% python3 -q
>>> import numpy as np
>>> np.set_printoptions(precision=2, suppress=True, linewidth=120, sign=" ")
>>> A = np.loadtxt("data.csv", delimiter=",")
>>> A.round(2) + 0
array([[-4.67, -6.21, -9.88, -3.68],
       [-4.61, -6.12, -9.78, -3.66],
       [-2.18, -2.74, -5.53, -2.8 ],
       [-2.02, -2.51, -5.22, -2.72],
       [-1.86, -2.28, -4.91, -2.63],
       [-1.26, -1.39, -3.62, -2.23],
       [-0.57, -0.36, -1.79, -1.43],
       [-0.42, -0.17, -1.29, -1.12],
       [-0.36, -0.11, -1.06, -0.95],
       [-0.29, -0.06, -0.82, -0.76],
       [-0.26, -0.04, -0.69, -0.66],
       [-0.08,  0.  , -0.17, -0.17],
       [-0.05,  0.  , -0.11, -0.11],
       [-0.03,  0.  , -0.06, -0.06],
       [ 0.03,  0.  ,  0.07,  0.07],
       [ 0.18,  0.  ,  0.31,  0.3 ],
       [ 0.28,  0.01,  0.45,  0.44],
       [ 0.38,  0.02,  0.58,  0.56],
       [ 0.48,  0.04,  0.71,  0.67],
       [ 0.55,  0.05,  0.79,  0.74],
       [ 0.82,  0.11,  1.07,  0.96],
       [ 1.15,  0.21,  1.39,  1.18],
       [ 1.25,  0.24,  1.48,  1.24],
       [ 2.12,  0.58,  2.25,  1.67],
       [ 5.21,  2.21,  4.82,  2.61],
       [ 5.28,  2.25,  4.87,  2.62],
       [ 7.05,  3.33,  6.31,  2.99],
       [10.23,  5.4 ,  8.91,  3.51],
       [11.21,  6.06,  9.71,  3.65],
       [13.92,  7.94, 11.93,  3.99]])
>>> r = np.linalg.matrix_rank(A)
>>> print(r)
3
>>> ns = np.linalg.svd(A)[2][r:].T
>>> print(ns[:, 0] / ns[np.abs(ns[:, 0]).round(6).argmax(), 0])
[ 0.  1. -1.  1.]
>>> ns @ ns.T
array([[ 0.  ,  0.  ,  0.  ,  0.  ],
       [ 0.  ,  0.33, -0.33,  0.33],
       [ 0.  , -0.33,  0.33, -0.33],
       [ 0.  ,  0.33, -0.33,  0.33]])
>>> np.allclose(A @ ns, 0)
True
>>> ns.shape
(4, 1)
>>> [int(np.linalg.matrix_rank(A[:i])) for i in range(1, len(A) + 1)]
[1, 2, 3, 3, 3, 3, 3, 3, 3, 3, 3, 3, 3, 3, 3, 3, 3, 3, 3, 3, 3, 3, 3, 3, 3, 3, 3, 3, 3, 3]
>>> dist = np.linalg.norm(A[:, None] - A[None], axis=-1)
>>> np.linalg.matrix_rank(dist ** 2)
np.int64(5)
>>> np.flatnonzero(dist[7] < dist.mean() / 2)
array([  5,   6,   7,   8,   9,  10,  11,  12,  13,  14,  15,  16,  17,  18,  19,  20,  21])
>>> dist[7].round(6).argsort(kind="stable")[:4]
array([ 7,  8,  9,  6])
>>> np.unravel_index(dist.round(6).argmax(), dist.shape)
(np.int64(0), np.int64(29))
>>> print((dist + 1e9 * np.eye(30)).round(6).argmin(axis=1))
[  1   0   3   4   3   4   7   8   7  10   9  12  13  12  13  16  17  18  19  18  19  22  21  22  25  24  25  28  27
  28]
>>> dist.mean(axis=1).argmax()
np.int64(29)
>>> dist.shape
(30, 30)
>>> print([round(float(x), 2) for x in np.linalg.svd(A, compute_uv=False)[:3]])
[40.18, 7.6, 3.61]
>>> np.argsort(-np.linalg.norm(A, axis=0).round(6), kind="stable")[:3]
array([ 2,  0,  1])
>>> np.linalg.cond(A) > 100
np.True_
>>> r0 = np.array([2, -3, 0, 0, 1, 1, -1, -2]) + 0.5
>>> J = np.eye(8) - 2 * np.outer(r0, r0) / (r0 @ r0)
>>> J
array([[ 0.38,  0.62, -0.12, -0.12, -0.38, -0.38,  0.12,  0.38],
       [ 0.62,  0.38,  0.12,  0.12,  0.38,  0.38, -0.12, -0.38],
       [-0.12,  0.12,  0.97, -0.03, -0.07, -0.07,  0.03,  0.07],
       [-0.12,  0.12, -0.03,  0.97, -0.07, -0.07,  0.03,  0.07],
       [-0.38,  0.38, -0.07, -0.07,  0.78, -0.23,  0.07,  0.23],
       [-0.38,  0.38, -0.07, -0.07, -0.23,  0.78,  0.07,  0.23],
       [ 0.12, -0.12,  0.03,  0.03,  0.07,  0.07,  0.97, -0.07],
       [ 0.38, -0.38,  0.07,  0.07,  0.23,  0.23, -0.07,  0.78]])
>>> r0 = np.array([0, 3, 3, 3, 1, 1, -1, 2])
>>> B = J + np.outer(r0, np.eye(8)[1])
>>> round(float(np.linalg.det(B) / np.linalg.det(J)), 2), round(float(1 + np.linalg.solve(J, r0)[1]), 2)
(3.0, 3.0)
>>> B
array([[ 0.38,  0.62, -0.12, -0.12, -0.38, -0.38,  0.12,  0.38],
       [ 0.62,  3.38,  0.12,  0.12,  0.38,  0.38, -0.12, -0.38],
       [-0.12,  3.12,  0.97, -0.03, -0.07, -0.07,  0.03,  0.07],
       [-0.12,  3.12, -0.03,  0.97, -0.07, -0.07,  0.03,  0.07],
       [-0.38,  1.38, -0.07, -0.07,  0.78, -0.23,  0.07,  0.23],
       [-0.38,  1.38, -0.07, -0.07, -0.23,  0.78,  0.07,  0.23],
       [ 0.12, -1.12,  0.03,  0.03,  0.07,  0.07,  0.97, -0.07],
       [ 0.38,  1.62,  0.07,  0.07,  0.23,  0.23, -0.07,  0.78]])
